$ python -q
>>> import numpy as np
>>> np.set_printoptions(suppress=True, linewidth=160)
>>> feats = np.array([[0, 0, 5, 7], [0, 0, -1, -1], [0, 0, 20, 28], [0, 0, -4, -4]])
>>> feats
array([[ 0,  0,  5,  7],
       [ 0,  0, -1, -1],
       [ 0,  0, 20, 28],
       [ 0,  0, -4, -4]])
>>> U, sv, vt = np.linalg.svd(feats)
>>> vecs = vt[:(sv > 1e-8).sum()]
>>> rng = np.random.default_rng(5069)
>>> vec = feats[2] + 4 * feats[1] + rng.integers(2) * np.eye(4)[1]
>>> vec
array([ 0.,  1., 16., 24.])
>>> np.allclose(vecs.T @ vecs @ vec, vec)
False
>>> Y = feats + rng.integers(-2, 3, (4, 2)) @ rng.integers(-2, 3, (2, 4))
>>> Y
array([[-1,  1,  5,  8],
       [ 2, -4, -5, -5],
       [ 0,  0, 20, 28],
       [ 0,  1, -2, -3]])
>>> Y - feats
array([[-1,  1,  0,  1],
       [ 2, -4, -4, -4],
       [ 0,  0,  0,  0],
       [ 0,  1,  2,  1]])
>>> np.linalg.matrix_rank(Y - feats, tol=1e-8)
np.int64(2)
>>> np.abs(Y - feats).sum(axis=1)
array([ 3, 14,  0,  4])
>>> np.round(np.linalg.svd(Y - feats, compute_uv=False), 2) + 0
array([7.67, 1.46, 0.  , 0.  ])
>>> Q = Y.astype(float).copy()
>>> for j in range(4):
...     Q[:, j] -= Q[:, :j] @ (Q[:, :j].T @ Q[:, j])
...     Q[:, j] /= np.linalg.norm(Q[:, j])
... 
>>> np.round(Q.T @ Q, 2) + 0
array([[1., 0., 0., 0.],
       [0., 1., 0., 0.],
       [0., 0., 1., 0.],
       [0., 0., 0., 1.]])
>>> Q.round(2)
array([[-0.45, -0.6 ,  0.01,  0.67],
       [ 0.89, -0.3 ,  0.01,  0.33],
       [ 0.  ,  0.  ,  1.  , -0.02],
       [ 0.  ,  0.75,  0.01,  0.67]])
>>> Y = np.array([[-3, -3, -3], [-1, 2, 2]])
>>> W2 = np.kron(Y, feats)
>>> np.round(np.linalg.norm(W2, 2), 2), round(np.linalg.norm(Y, 2) * np.linalg.norm(feats, 2), 2)
(np.float64(199.18), np.float64(199.18))
>>> W2
array([[  0,   0, -15, -21,   0,   0, -15, -21,   0,   0, -15, -21],
       [  0,   0,   3,   3,   0,   0,   3,   3,   0,   0,   3,   3],
       [  0,   0, -60, -84,   0,   0, -60, -84,   0,   0, -60, -84],
       [  0,   0,  12,  12,   0,   0,  12,  12,   0,   0,  12,  12],
       [  0,   0,  -5,  -7,   0,   0,  10,  14,   0,   0,  10,  14],
       [  0,   0,   1,   1,   0,   0,  -2,  -2,   0,   0,  -2,  -2],
       [  0,   0, -20, -28,   0,   0,  40,  56,   0,   0,  40,  56],
       [  0,   0,   4,   4,   0,   0,  -8,  -8,   0,   0,  -8,  -8]])
